$ python -q
>>> import numpy as np
>>> np.set_printoptions(precision=2, suppress=True, linewidth=120, floatmode="fixed")
>>> def rnd(a):
...     return np.round(a, 2) + 0
... 
>>> F = np.loadtxt("out12.csv", delimiter=",")
>>> F
array([[ 0.00,  0.00,  0.00,  1.00,  1.00,  1.00,  0.00,  2.00,  1.00,  0.00,  1.00],
       [ 0.00,  1.00,  2.00,  1.00,  2.00,  1.00,  1.00,  1.00,  0.00,  0.00,  0.00],
       [ 1.00,  1.00,  2.00,  1.00,  0.00,  0.00,  0.00,  2.00,  0.00,  0.00,  1.00],
       [ 0.00,  2.00,  2.00,  2.00,  0.00,  2.00,  0.00,  2.00,  1.00,  2.00,  0.00],
       [ 2.00,  1.00,  2.00,  1.00,  2.00,  0.00,  2.00,  0.00,  0.00,  1.00,  2.00],
       [ 2.00,  0.00,  2.00,  2.00,  1.00,  1.00,  1.00,  1.00,  1.00,  0.00,  2.00],
       [ 0.00,  5.00, 10.00,  6.00, 11.00,  6.00,  5.00,  7.00,  1.00,  0.00,  1.00]])
>>> # row 6 is much longer than the rest
>>> left, s, Vt = np.linalg.svd(F)
>>> np.argmax(s[:-1] / (s[1:] + 1e-6)) + 1
np.int64(6)
>>> A2 = left[:, :6] @ np.diag(s[:6]) @ Vt[:6]
>>> rnd(np.abs(F - A2).max())
np.float64(0.0)
>>> np.linalg.matrix_rank(F, rtol=0.05)
np.int64(6)
>>> np.linalg.matrix_rank(A2)
np.int64(6)
>>> A2 = F / np.linalg.norm(F, axis=1, keepdims=True)
>>> C2 = A2 @ A2.T
>>> rnd(np.degrees(np.arccos(np.clip(C2[4, 3], -1, 1))))
np.float64(65.35)
>>> np.argwhere(np.triu(np.abs(C2) > 0.95, 1))
array([[1, 6]])
>>> rnd(np.linalg.norm(A2, axis=1))
array([1.00, 1.00, 1.00, 1.00, 1.00, 1.00, 1.00])
>>> (np.abs(C2) > 0.9).astype(int)
array([[1, 0, 0, 0, 0, 0, 0],
       [0, 1, 0, 0, 0, 0, 1],
       [0, 0, 1, 0, 0, 0, 0],
       [0, 0, 0, 1, 0, 0, 0],
       [0, 0, 0, 0, 1, 0, 0],
       [0, 0, 0, 0, 0, 1, 0],
       [0, 1, 0, 0, 0, 0, 1]])
>>> left, s, Vt = np.linalg.svd(F)
>>> vecs = Vt[:(s > 1e-8).sum()]
>>> rng = np.random.default_rng(416035)
>>> vec = F[1] + -1 * F[2] + rng.integers(2) * np.eye(11)[10]
>>> vec
array([-1.00,  0.00,  0.00,  0.00,  2.00,  1.00,  1.00, -1.00,  0.00,  0.00,  0.00])
>>> rnd(np.diag(vecs.T @ vecs))
array([0.46, 0.46, 0.74, 0.33, 0.79, 0.51, 0.29, 0.83, 0.30, 0.73, 0.56])
>>> np.allclose(vecs.T @ vecs @ vec, vec)
False
>>> arr = np.array([[3, 1, 2, 2, 1, 1, 2, 3, 0, 2],
...     [3, 1, 2, 2, 1, 1, 2, 3, 0, 2],
...     [-1, -1, 1, -2, -1, 1, 0, -3, -3, 0],
...     [2, 1, -3, -3, 2, -3, 2, 3, -1, -1]])
>>> arr
array([[ 3,  1,  2,  2,  1,  1,  2,  3,  0,  2],
       [ 3,  1,  2,  2,  1,  1,  2,  3,  0,  2],
       [-1, -1,  1, -2, -1,  1,  0, -3, -3,  0],
       [ 2,  1, -3, -3,  2, -3,  2,  3, -1, -1]])
>>> # rank 3
>>> A2 = F + rng.integers(-2, 3, (7, 6)) @ rng.integers(-2, 3, (6, 11))
>>> A2
array([[ 5.00, -1.00, -1.00,  2.00, -5.00,  0.00, -4.00,  7.00, -3.00,  3.00,  4.00],
       [ 4.00,  6.00, 11.00,  0.00,  6.00, -3.00,  1.00, -3.00,  4.00, -4.00, -4.00],
       [-9.00, -4.00, -6.00, -3.00,  8.00,  6.00, -6.00, -7.00,  4.00,  3.00,  1.00],
       [-5.00,  6.00,  1.00,  9.00,  8.00,  6.00,  3.00, -3.00,  1.00, -4.00,  4.00],
       [-6.00, -5.00, -3.00, -9.00,  8.00, -1.00, -7.00, -8.00,  5.00,  6.00, -1.00],
       [-9.00, -4.00, -5.00,  2.00,  3.00,  3.00, -3.00, -1.00,  3.00, -2.00,  7.00],
       [ 7.00, 12.00, 19.00, 10.00, 11.00,  2.00, 12.00,  9.00,  0.00, -5.00, -1.00]])
>>> np.linalg.matrix_rank(A2 - F, tol=1e-8)
np.int64(6)
>>> rnd(np.linalg.svd(A2 - F, compute_uv=False))
array([35.62, 20.46, 17.50,  6.37,  5.52,  2.27,  0.00])
>>> left, s, Vt = np.linalg.svd(arr)
>>> np.argmax(s[:-1] / (s[1:] + 1e-6)) + 1
np.int64(3)
>>> A2 = left[:, :3] @ np.diag(s[:3]) @ Vt[:3]
>>> np.linalg.matrix_rank(A2)
np.int64(3)
>>> rnd(np.abs(arr - A2).max())
np.float64(0.0)
>>> rnd(np.linalg.norm(arr - A2) / np.linalg.norm(arr))
np.float64(0.0)
>>> rnd(np.linalg.norm(arr - A2, 2)), rnd(s[3])
(np.float64(0.0), np.float64(0.0))
>>> A = np.load("case18.npy")
>>> A
array([[ 5,  0,  0,  0,  0],
       [-7, -5,  0,  0,  0],
       [ 6, -8, -7,  0,  0],
       [ 7,  4,  3,  5,  0],
       [-8, -2, -2, -7, -7]])
>>> O = A.astype(float).copy()
>>> for j in range(5):
...     O[:, j] -= O[:, :j] @ (O[:, :j].T @ O[:, j])
...     O[:, j] /= np.linalg.norm(O[:, j])
... 
>>> rnd(O.T @ O)
array([[1.00, 0.00, 0.00, 0.00, 0.00],
       [0.00, 1.00, 0.00, 0.00, 0.00],
       [0.00, 0.00, 1.00, 0.00, 0.00],
       [0.00, 0.00, 0.00, 1.00, 0.00],
       [0.00, 0.00, 0.00, 0.00, 1.00]])
>>> hat = np.triu(np.array([[-3, -4, 0, 5, 5],
...     [4, 1, -4, 2, -3],
...     [1, -4, 0, 3, 5],
...     [1, 2, -2, 2, -5],
...     [1, 5, -5, 5, -3]]), 1) + np.eye(5)
>>> A2 = hat @ A @ np.linalg.inv(hat)
>>> hat @ A - A @ hat
array([[ 23.00,  50.00,   5.00, -35.00, -60.00],
       [ 14.00,  18.00,  20.00,  76.00,  41.00],
       [-19.00,  26.00, -33.00, -13.00, -54.00],
       [ 40.00,  38.00,  26.00, -17.00,  22.00],
       [  0.00, -32.00,  -8.00,  50.00,   9.00]])
>>> A2 = A / np.linalg.norm(A, axis=1, keepdims=True)
>>> C2 = A2 @ A2.T
>>> np.argwhere(np.triu(np.abs(C2) > 0.95, 1))
array([], shape=(0, 2), dtype=int64)
>>> (C2 - 2 * np.eye(5)).round(6).argmax(axis=1)
array([3, 4, 0, 0, 1])
>>> rnd(np.linalg.norm(A2, axis=1))
array([1.00, 1.00, 1.00, 1.00, 1.00])
>>> [int(np.linalg.matrix_rank(np.linalg.matrix_power(A, p))) for p in range(1, 6)]
[5, 5, 5, 5, 5]
>>> np.prod(np.diag(A)), rnd(np.linalg.det(A))
(np.int64(-6125), np.float64(-6125.0))
